$ ipython --no-banner

In [1]: import numpy as np

In [2]: import numpy.linalg as la

In [3]: np.set_printoptions(precision=2, suppress=True, linewidth=120)

In [4]: rnd = lambda a: np.round(a, 2) + 0

In [5]: mat = np.load("case10.npy")

In [6]: mat
Out[6]: 
array([[ 34.86,   7.75,  17.93,  47.99,  21.65,  20.97,  30.09,  25.3 ,  26.16,  15.9 ,  33.04],
       [-31.74,  -8.38, -22.02, -31.92, -16.24,  -7.8 , -12.45,  -3.76, -11.84,  -9.85,  -7.3 ],
       [-30.29, -10.72,  -4.19, -19.71, -28.8 ,  -2.69, -10.1 , -13.16,  -9.64, -19.65, -28.65],
       [ 20.5 ,   6.47,  13.34,   3.68,   8.88, -14.96, -18.58, -10.18,  -0.46,   6.03,   2.42],
       [ -9.09,  -9.42,   2.35,  28.11, -15.04,  22.29,  24.37,  30.51,  25.8 ,  -5.29,  28.15],
       [ -8.5 ,  -1.98,  -8.95, -19.26,  -4.81, -16.65, -22.13,  -5.59,  -6.94,  -1.92,   3.74]])

In [7]: r0, g = mat[3], mat[1]

In [8]: rnd(r0 @ r0)
Out[8]: np.float64(1447.54)

In [9]: pr = (r0 @ g) / (r0 @ r0) * r0

In [10]: la.matrix_rank(np.outer(r0, g))
Out[10]: np.int64(1)

In [11]: rnd((g - pr) @ r0)
Out[11]: np.float64(0.0)

In [12]: out = np.array([[1], [-1], [2], [0]])

In [13]: Z = np.array([[2, 0, 2, 4, 1]])

In [14]: rng = np.random.default_rng(4658)

In [15]: arr = out @ Z + 0.05 * rng.normal(size=(4, 5))

In [16]: rnd(arr)
Out[16]: 
array([[ 1.96, -0.01,  2.03,  3.98,  0.91],
       [-1.98, -0.05, -1.94, -4.05, -1.04],
       [ 4.03, -0.04,  3.94,  8.01,  2.  ],
       [ 0.07,  0.  , -0.01,  0.02,  0.02]])

In [17]: Uu, s, vt = la.svd(arr)

In [18]: rnd(s)
Out[18]: array([12.24,  0.13,  0.09,  0.03])

In [19]: np.argmax(s[:-1] / (s[1:] + 1e-6)) + 1
Out[19]: np.int64(1)

In [20]: out = Uu[:, :1] @ np.diag(s[:1]) @ vt[:1]

In [21]: rnd(la.norm(arr - out, 2)), rnd(s[1])
Out[21]: (np.float64(0.13), np.float64(0.13))

In [22]: rnd(la.norm(arr - out) / la.norm(arr))
Out[22]: np.float64(0.01)

In [23]: la.matrix_rank(arr, rtol=0.05)
Out[23]: np.int64(1)

In [24]: la.matrix_rank(out)
Out[24]: np.int64(1)

In [25]: rnd(out)
Out[25]: 
array([[ 1.99, -0.01,  1.96,  3.98,  0.99],
       [-2.01,  0.01, -1.98, -4.03, -1.  ],
       [ 4.  , -0.01,  3.95,  8.02,  1.99],
       [ 0.02,  0.  ,  0.02,  0.04,  0.01]])

In [26]: C2 = arr.T @ arr

In [27]: rnd(np.trace(C2)), rnd((arr ** 2).sum())
Out[27]: (np.float64(149.74), np.float64(149.74))

In [28]: la.matrix_rank(C2)
Out[28]: np.int64(4)

In [29]: out = arr / la.norm(arr, axis=1, keepdims=True)

In [30]: C2 = out @ out.T

In [31]: rnd(C2)
Out[31]: 
array([[ 1.  , -1.  ,  1.  ,  0.57],
       [-1.  ,  1.  , -1.  , -0.58],
       [ 1.  , -1.  ,  1.  ,  0.59],
       [ 0.57, -0.58,  0.59,  1.  ]])

In [32]: (C2 - 2 * np.eye(4)).round(6).argmax(axis=1)
Out[32]: array([2, 3, 0, 2])

In [33]: np.argwhere(np.triu(np.abs(C2) > 0.95, 1))
Out[33]: 
array([[0, 1],
       [0, 2],
       [1, 2]])

In [34]: rnd(C2[0])
Out[34]: array([ 1.  , -1.  ,  1.  ,  0.57])

In [35]: rnd(np.degrees(np.arccos(np.clip(C2[0, 2], -1, 1))))
Out[35]: np.float64(1.4)

In [36]: np.count_nonzero(arr)
Out[36]: np.int64(20)

In [37]: np.unravel_index(np.abs(arr).argmax(), arr.shape)
Out[37]: (np.int64(2), np.int64(3))

In [38]: la.matrix_rank(arr)
Out[38]: np.int64(4)

In [39]: rnd(arr.mean(axis=0))
Out[39]: array([ 1.02, -0.02,  1.  ,  1.99,  0.47])

In [40]: data = np.load("data.npy")

In [41]: rnd(data)
Out[41]: 
array([[ 0.1 ,  0.06, -0.14,  0.09, -0.23,  0.06],
       [ 0.06,  0.04, -0.1 ,  0.07, -0.14,  0.02],
       [-0.14, -0.1 ,  0.33, -0.3 ,  0.25,  0.2 ],
       [ 0.09,  0.07, -0.3 ,  0.3 , -0.12, -0.3 ],
       [-0.23, -0.14,  0.25, -0.12,  0.59, -0.3 ],
       [ 0.06,  0.02,  0.2 , -0.3 , -0.3 ,  0.65]])

In [42]: # applying it twice changes nothing

In [43]: out = np.array([[5, -4], [-5, 1], [-4, -2], [-1, 0], [-2, 4], [3, 3]])

In [44]: la.matrix_rank(data @ out)
Out[44]: np.int64(2)

In [45]: rnd(np.einsum("ij->j", data))
Out[45]: array([-0.06, -0.05,  0.25, -0.26,  0.05,  0.31])

In [46]: la.matrix_rank(np.vstack([data, out.T]))
Out[46]: np.int64(4)

In [47]: np.vstack([data, out.T]).shape
Out[47]: (8, 6)

In [48]: rnd(out.T @ data.T)
Out[48]: 
array([[ 1.29,  0.76, -1.14,  0.33, -3.43,  2.24],
       [-0.81, -0.52,  1.41, -1.09,  1.73,  0.11]])

In [49]: rnd(np.einsum("ik,kj->ij", data, out))
Out[49]: 
array([[ 1.29, -0.81],
       [ 0.76, -0.52],
       [-1.14,  1.41],
       [ 0.33, -1.09],
       [-3.43,  1.73],
       [ 2.24,  0.11]])

In [50]: rnd(np.einsum("ij,ij->i", data, data))
Out[50]: array([0.1 , 0.04, 0.33, 0.3 , 0.59, 0.65])

In [51]: rnd(np.einsum("ik,kj->ji", data, out))
Out[51]: 
array([[ 1.29,  0.76, -1.14,  0.33, -3.43,  2.24],
       [-0.81, -0.52,  1.41, -1.09,  1.73,  0.11]])

In [52]: A = np.loadtxt("w.csv", delimiter=",")

In [53]: A
Out[53]: 
array([[ 0.,  0.,  0.],
       [-2.,  2.,  3.],
       [ 2., -2.,  0.],
       [-2.,  2.,  3.],
       [ 0.,  0.,  0.],
       [ 1.,  2., -3.],
       [ 0.,  0.,  0.],
       [ 0.,  0.,  0.],
       [ 3.,  0., -3.],
       [ 2., -2.,  0.],
       [-2.,  2.,  3.],
       [-2.,  2.,  3.],
       [ 0.,  0.,  0.],
       [ 1.,  2., -3.],
       [ 0.,  0.,  0.],
       [ 0.,  0.,  0.],
       [ 2., -2.,  0.],
       [ 0.,  0.,  0.],
       [ 0.,  0.,  0.],
       [ 0.,  0.,  0.],
       [ 3.,  0., -3.],
       [-2.,  2.,  3.],
       [ 2., -2.,  0.],
       [-2.,  2.,  3.],
       [ 2., -2.,  0.],
       [-1.,  4.,  0.],
       [ 0.,  0.,  0.],
       [-1.,  4.,  0.],
       [ 0.,  0.,  0.],
       [ 0.,  0.,  0.],
       [-2.,  2.,  3.],
       [ 2., -2.,  0.],
       [ 0.,  0.,  0.],
       [ 0.,  0.,  0.],
       [ 2., -2.,  0.],
       [ 0.,  0.,  0.],
       [ 0.,  0.,  0.],
       [ 1.,  2., -3.],
       [ 1.,  2., -3.],
       [ 0.,  0.,  0.],
       [ 2., -2.,  0.],
       [ 2., -2.,  0.],
       [ 0.,  0.,  0.]])

In [54]: # rows 1 and 3 are equal

In [55]: W = np.array([[-1, 1, 0, 1, -2], [0, -2, -2, 1, 1], [-1, 1, 0, -1, 0]])

In [56]: b = np.array([-1, 1, 2, -1, 1])

In [57]: act = np.maximum(A @ W + b, 0)

In [58]: la.matrix_rank(act)
Out[58]: np.int64(5)

In [59]: rnd((act > 0).mean(axis=0))
Out[59]: array([0.09, 0.7 , 0.7 , 0.19, 0.74])

In [60]: Z = np.array([[-1, -3], [-2, -2], [3, 0], [-1, 5], [4, -4]])

In [61]: (act @ Z).round(6).argmax(axis=1)
Out[61]: 
array([0, 0, 0, 0, 0, 1, 0, 0, 1, 0, 0, 0, 0, 1, 0, 0, 0, 0, 0, 0, 1, 0, 0, 0, 0, 0, 0, 0, 0, 0, 0, 0, 0, 0, 0, 0, 0,
       1, 1, 0, 0, 0, 0])

In [62]: act @ Z
Out[62]: 
array([[  8.,  -6.],
       [ 28., -28.],
       [  4., -14.],
       [ 28., -28.],
       [  8.,  -6.],
       [ -2.,  18.],
       [  8.,  -6.],
       [  8.,  -6.],
       [ -1.,  23.],
       [  4., -14.],
       [ 28., -28.],
       [ 28., -28.],
       [  8.,  -6.],
       [ -2.,  18.],
       [  8.,  -6.],
       [  8.,  -6.],
       [  4., -14.],
       [  8.,  -6.],
       [  8.,  -6.],
       [  8.,  -6.],
       [ -1.,  23.],
       [ 28., -28.],
       [  4., -14.],
       [ 28., -28.],
       [  4., -14.],
       [ 26., -18.],
       [  8.,  -6.],
       [ 26., -18.],
       [  8.,  -6.],
       [  8.,  -6.],
       [ 28., -28.],
       [  4., -14.],
       [  8.,  -6.],
       [  8.,  -6.],
       [  4., -14.],
       [  8.,  -6.],
       [  8.,  -6.],
       [ -2.,  18.],
       [ -2.,  18.],
       [  8.,  -6.],
       [  4., -14.],
       [  4., -14.],
       [  8.,  -6.]])

In [63]: out = np.array([[3, 3], [0, 2], [4, 1]])

In [64]: la.matrix_rank(np.vstack([A, out.T]))
Out[64]: np.int64(3)

In [65]: np.einsum("ij,ij->i", A, A)
Out[65]: 
array([ 0., 17.,  8., 17.,  0., 14.,  0.,  0., 18.,  8., 17., 17.,  0., 14.,  0.,  0.,  8.,  0.,  0.,  0., 18., 17.,
        8., 17.,  8., 17.,  0., 17.,  0.,  0., 17.,  8.,  0.,  0.,  8.,  0.,  0., 14., 14.,  0.,  8.,  8.,  0.])

In [66]: out.T @ A.T
Out[66]: 
array([[ 0.,  6.,  6.,  6.,  0., -9.,  0.,  0., -3.,  6.,  6.,  6.,  0., -9.,  0.,  0.,  6.,  0.,  0.,  0., -3.,  6.,
         6.,  6.,  6., -3.,  0., -3.,  0.,  0.,  6.,  6.,  0.,  0.,  6.,  0.,  0., -9., -9.,  0.,  6.,  6.,  0.],
       [ 0.,  1.,  2.,  1.,  0.,  4.,  0.,  0.,  6.,  2.,  1.,  1.,  0.,  4.,  0.,  0.,  2.,  0.,  0.,  0.,  6.,  1.,
         2.,  1.,  2.,  5.,  0.,  5.,  0.,  0.,  1.,  2.,  0.,  0.,  2.,  0.,  0.,  4.,  4.,  0.,  2.,  2.,  0.]])

In [67]: np.einsum("ik,kj->ji", A, out)
Out[67]: 
array([[ 0.,  6.,  6.,  6.,  0., -9.,  0.,  0., -3.,  6.,  6.,  6.,  0., -9.,  0.,  0.,  6.,  0.,  0.,  0., -3.,  6.,
         6.,  6.,  6., -3.,  0., -3.,  0.,  0.,  6.,  6.,  0.,  0.,  6.,  0.,  0., -9., -9.,  0.,  6.,  6.,  0.],
       [ 0.,  1.,  2.,  1.,  0.,  4.,  0.,  0.,  6.,  2.,  1.,  1.,  0.,  4.,  0.,  0.,  2.,  0.,  0.,  0.,  6.,  1.,
         2.,  1.,  2.,  5.,  0.,  5.,  0.,  0.,  1.,  2.,  0.,  0.,  2.,  0.,  0.,  4.,  4.,  0.,  2.,  2.,  0.]])
